$ python -q
>>> import numpy as np
>>> import numpy.linalg as la
>>> np.set_printoptions(suppress=True, linewidth=120)
>>> E = np.loadtxt("m.csv", delimiter=",")
>>> E
array([[ -0.8,  -1.1,   0.9],
       [  0.2,  -0.2,   0.9],
       [ -0.1,  -0.6,   1.2],
       [  0.1,  -0.6,   0.1],
       [  0. ,  -1. ,   0.3],
       [  0.7,   1.6,  -0.1],
       [  0.9,   0.4,  -0.1],
       [ -0.5,  -1.9,  -0.2],
       [  0. ,   1.2,  -1.8],
       [  0.7,   1. ,   0.5],
       [  0.3,   0.8,   1.3],
       [ -1.6,  -1.3,  -0.9],
       [  0.4,  -1.2,  -0.1],
       [ -1.6,  -1.1,  -1. ],
       [  2.5,   0. ,   0.3],
       [  0.5,   0.6,  -1. ],
       [ -1.5,   0.4,   0.2],
       [  0.4,  -0.2,  -2.1],
       [  0.1,   0.6,  -0.3],
       [  0.3,   0.9,   0.1],
       [  0.5,   0.5,   0.8],
       [  0.8,   0. ,  -0.9],
       [ -2. , -11. ,   0. ]])
>>> d = la.norm(E[:, None] - E[None], axis=-1)
>>> la.matrix_rank(d ** 2)
np.int64(5)
>>> d.mean(axis=1).argmax()
np.int64(22)
>>> d[:5, :5].round(2)
array([[0.  , 1.35, 0.91, 1.3 , 1.  ],
       [1.35, 0.  , 0.58, 0.9 , 1.02],
       [0.91, 0.58, 0.  , 1.12, 0.99],
       [1.3 , 0.9 , 1.12, 0.  , 0.46],
       [1.  , 1.02, 0.99, 0.46, 0.  ]])
>>> np.flatnonzero(d[16] < d.mean() / 2)
array([16])
>>> mat = np.loadtxt("x.csv", delimiter=",")
>>> mat
array([[0.8, 0.2, 0. ],
       [0. , 0.8, 0.2],
       [0. , 0. , 1. ]])
>>> x0 = np.array([0, 4, 0])
>>> rhs = mat @ x0
>>> rhs
array([0.8, 3.2, 0. ])
>>> np.round(la.solve(mat, mat[:, 1]), 2)
array([0., 1., 0.])
>>> np.round(la.solve(mat, rhs + mat[:, 2]), 2)
array([0., 4., 1.])
>>> np.round(la.solve(mat.T, mat[2]), 2)
array([0., 0., 1.])
>>> np.round(la.solve(mat, -1 * rhs), 2)
array([ 0., -4.,  0.])
>>> vals, V = la.eig(mat)
>>> np.round(np.sort(la.eigvals(mat @ mat)), 2)
array([0.64, 0.64, 1.  ])
>>> np.round(np.sort(np.abs(la.eigvals(mat)))[::-1], 2)
array([1. , 0.8, 0.8])
>>> pr = np.eye(3)[0]
>>> for _ in range(4):
...     pr = pr @ mat
...     print(pr.round(2))
... 
[0.8 0.2 0. ]
[0.64 0.32 0.04]
[0.51 0.38 0.1 ]
[0.41 0.41 0.18]
>>> X = np.diag(np.array([5, 2, 5]))
>>> X
array([[5, 0, 0],
       [0, 2, 0],
       [0, 0, 5]])
>>> vals, V = la.eigh(X)
>>> x0 = np.array([3, -3, 3])
>>> np.round(V * np.sqrt(vals) @ V.T, 2)
array([[2.24, 0.  , 0.  ],
       [0.  , 1.41, 0.  ],
       [0.  , 0.  , 2.24]])
>>> np.round(la.eigvalsh(X[1:, 1:]), 2)
array([2., 5.])
>>> x0 @ X @ x0 / (x0 @ x0), vals[0], vals[-1]
(np.float64(4.0), np.float64(2.0), np.float64(5.0))
>>> X @ X
array([[25,  0,  0],
       [ 0,  4,  0],
       [ 0,  0, 25]])
>>> np.round(np.sort(la.eigvals(X).real), 2)
array([2., 5., 5.])
>>> round(la.det(X), 2)
np.float64(50.0)
>>> (X != 0).astype(int)
array([[1, 0, 0],
       [0, 1, 0],
       [0, 0, 1]])
>>> np.flatnonzero(la.matrix_power((X != 0) + (X.T != 0) + np.eye(3), 3)[0])
array([0])
>>> (la.matrix_power((X != 0) + (X.T != 0) + np.eye(3), 3) > 0).astype(int)
array([[1, 0, 0],
       [0, 1, 0],
       [0, 0, 1]])
>>> u = np.array([0, 0, 1])
>>> other = X + np.outer(u, np.eye(3)[1])
>>> round(la.det(other) / la.det(X), 2), round(1 + la.solve(X, u)[1], 2)
(np.float64(1.0), np.float64(1.0))
>>> la.matrix_rank(other - X)
np.int64(1)
>>> X.T @ X
array([[25,  0,  0],
       [ 0,  4,  0],
       [ 0,  0, 25]])
>>> np.round(la.svd(X, compute_uv=False), 2)
array([5., 5., 2.])
>>> np.round(la.norm(X, axis=0), 2)
array([5., 2., 5.])
>>> X @ X.T
array([[25,  0,  0],
       [ 0,  4,  0],
       [ 0,  0, 25]])
>>> F = np.load("case16.npy")
>>> F
array([[12.,  3.,  6.],
       [ 3.,  4.,  2.],
       [ 6.,  2.,  7.]])
>>> vals, V = la.eig(F)
>>> vals.round(2)
array([17.,  3.,  3.])
>>> np.round(np.sort(la.eigvals(F.T)), 2)
array([ 3.,  3., 17.])
>>> np.round(np.sort(la.eigvals(la.inv(F))), 2)
array([0.06, 0.33, 0.33])
>>> np.round(np.prod(vals), 2)
np.float64(153.0)
>>> round(float(la.eigvals(F).sum().real), 2)
23.0
>>> round(la.det(F.T), 2)
np.float64(153.0)
>>> round(la.det(F[::-1]), 2)
np.float64(-153.0)
>>> np.round(np.poly(F), 2)
array([   1.,  -23.,  111., -153.])
>>> np.einsum("ii->", F)
np.float64(23.0)
>>> u = np.array([2, 1, 2])
>>> other = F + np.outer(u, np.eye(3)[2])
>>> other
array([[12.,  3.,  8.],
       [ 3.,  4.,  3.],
       [ 6.,  2.,  9.]])
>>> low = la.cholesky(F)
>>> np.round(np.diag(low) ** 2, 2)
array([12.  ,  3.25,  3.92])
>>> low.round(2)
array([[3.46, 0.  , 0.  ],
       [0.87, 1.8 , 0.  ],
       [1.73, 0.28, 1.98]])
>>> np.round(F / np.sqrt(np.outer(np.diag(F), np.diag(F))), 2)
array([[1.  , 0.43, 0.65],
       [0.43, 1.  , 0.38],
       [0.65, 0.38, 1.  ]])
>>> t = np.radians(36)
>>> R = np.eye(3)
>>> R[2, 2] = R[1, 1] = np.cos(t)
>>> R[2, 1], R[1, 2] = -np.sin(t), np.sin(t)
>>> R.round(2)
array([[ 1.  ,  0.  ,  0.  ],
       [ 0.  ,  0.81,  0.59],
       [ 0.  , -0.59,  0.81]])
>>> other = F @ R.T
>>> other.round(2)
array([[12.  ,  5.95,  3.09],
       [ 3.  ,  4.41, -0.73],
       [ 6.  ,  5.73,  4.49]])
>>> np.round(la.svd(F, compute_uv=False), 2), np.round(la.svd(other, compute_uv=False), 2)
(array([17.,  3.,  3.]), array([17.,  3.,  3.]))
>>> np.allclose(F @ F.T, other @ other.T)
True
>>> round(float(la.det(R)), 2), round(float(np.trace(R)), 2)
(1.0, 2.62)
>>> np.round(np.abs(other - F).max(axis=0), 2)
array([0.  , 3.73, 2.91])
>>> np.allclose(la.norm(F, axis=1), la.norm(other, axis=1))
True
>>> other = np.array([[-5, -4, -5, -1], [0, -2, 3, 0], [5, -2, -4, 1], [-5, 1, -5, 2]])
>>> J = other + other.T
>>> J
array([[-10,  -4,   0,  -6],
       [ -4,  -4,   1,   1],
       [  0,   1,  -8,  -4],
       [ -6,   1,  -4,   4]])
>>> other = J / np.sqrt((J ** 2).mean(axis=1, keepdims=True))
>>> np.round(la.norm(other, axis=1), 2)
array([2., 2., 2., 2.])
>>> other[2].round(2)
array([ 0.  ,  0.22, -1.78, -0.89])
>>> la.matrix_rank(J - J.mean(axis=1, keepdims=True))
np.int64(3)
